% ipython --no-banner

In [1]: import numpy as np

In [2]: np.set_printoptions(suppress=True, linewidth=200)

In [3]: K = np.load("sample8.npy")

In [4]: K
Out[4]: 
array([[ 0, -2],
       [ 0,  0]])

In [5]: np.allclose(K, K.T)
Out[5]: False

In [6]: np.trace(K)
Out[6]: np.int64(0)

In [7]: proj = np.triu(np.array([[3, -3], [-1, 1]]), 1) + np.eye(2)

In [8]: Y = proj @ K @ np.linalg.inv(proj)

In [9]: np.linalg.matrix_rank(Y)
Out[9]: np.int64(1)

In [10]: Y
Out[10]: 
array([[ 0., -2.],
       [ 0.,  0.]])

In [11]: np.poly(Y)
Out[11]: array([1., 0., 0.])

In [12]: round(np.linalg.det(Y), 3)
Out[12]: np.float64(0.0)

In [13]: arr = np.load("block7.npy")

In [14]: arr
Out[14]: 
array([[ 4.04 ,  3.962, -0.013,  4.021,  4.968],
       [ 3.936,  4.073,  0.007,  3.949,  4.957],
       [ 4.036,  4.009,  0.06 ,  4.074,  5.057],
       [ 4.012,  3.991, -0.017,  4.016,  4.997],
       [ 3.96 ,  4.065, -0.026,  3.934,  4.958],
       [ 4.095,  4.053,  0.038,  3.894,  5.017],
       [ 4.002,  4.023, -0.03 ,  4.068,  4.947],
       [ 4.006,  3.945, -0.015,  4.002,  4.978],
       [ 4.   ,  3.994,  0.048,  4.   ,  4.965],
       [ 4.073,  3.967,  0.01 ,  4.046,  4.952],
       [ 3.912,  4.074,  0.11 ,  3.913,  4.952],
       [ 4.006,  3.957,  0.055,  4.003,  4.933],
       [ 3.97 ,  4.082, -0.03 ,  4.012,  5.027],
       [ 3.951,  3.96 , -0.013,  3.96 ,  5.014],
       [ 4.061,  3.957, -0.018,  3.961,  5.04 ],
       [ 0.089,  0.998,  3.975,  1.998,  2.007],
       [-0.044,  0.967,  3.926,  1.932,  1.944],
       [ 0.016,  0.981,  3.903,  1.968,  2.044],
       [-0.029,  0.999,  3.99 ,  2.046,  1.979],
       [-0.006,  0.991,  3.963,  1.891,  2.062],
       [-0.026,  1.118,  3.971,  1.94 ,  2.1  ],
       [ 0.034,  0.972,  4.011,  2.005,  2.025],
       [ 0.003,  1.009,  4.052,  2.039,  1.914],
       [ 0.017,  0.941,  3.995,  2.053,  1.873],
       [ 0.146,  1.008,  4.066,  1.946,  1.919],
       [-0.007,  0.992,  4.049,  1.865,  2.037],
       [ 0.048,  1.023,  4.069,  2.042,  1.905],
       [ 0.007,  0.987,  4.044,  1.925,  2.111],
       [-0.033,  0.96 ,  3.947,  1.954,  2.006],
       [-0.078,  1.005,  4.058,  2.036,  1.981]])

In [15]: vec = np.array([0, 3, 0, 3, 0])

In [16]: y = arr @ vec

In [17]: np.round(np.linalg.pinv(arr) @ arr, 3) + 0
Out[17]: 
array([[1., 0., 0., 0., 0.],
       [0., 1., 0., 0., 0.],
       [0., 0., 1., 0., 0.],
       [0., 0., 0., 1., 0.],
       [0., 0., 0., 0., 1.]])

In [18]: rng = np.random.default_rng(83)

In [19]: y = y + 0.3 * rng.normal(size=30)

In [20]: y.round(3)
Out[20]: 
array([23.509, 23.94 , 24.237, 24.139, 23.687, 24.197, 24.338, 23.681, 23.523, 23.838, 24.171, 24.043, 24.547, 23.605, 23.981,  8.929,  9.131,  8.876,  8.837,  8.552,  9.243,  9.028,  9.296,  8.869,
        8.922,  8.923,  9.514,  8.869,  8.959,  8.642])

In [21]: c, *_ = np.linalg.lstsq(arr, y)

In [22]: [round(float(np.linalg.norm(np.linalg.solve(arr.T @ arr + lam * np.eye(5), arr.T @ y))), 2) for lam in (0, 1, 10, 100)]
Out[22]: [4.0, 2.84, 2.81, 2.62]

In [23]: c.round(3)
Out[23]: array([0.813, 3.543, 0.559, 1.568, 0.05 ])
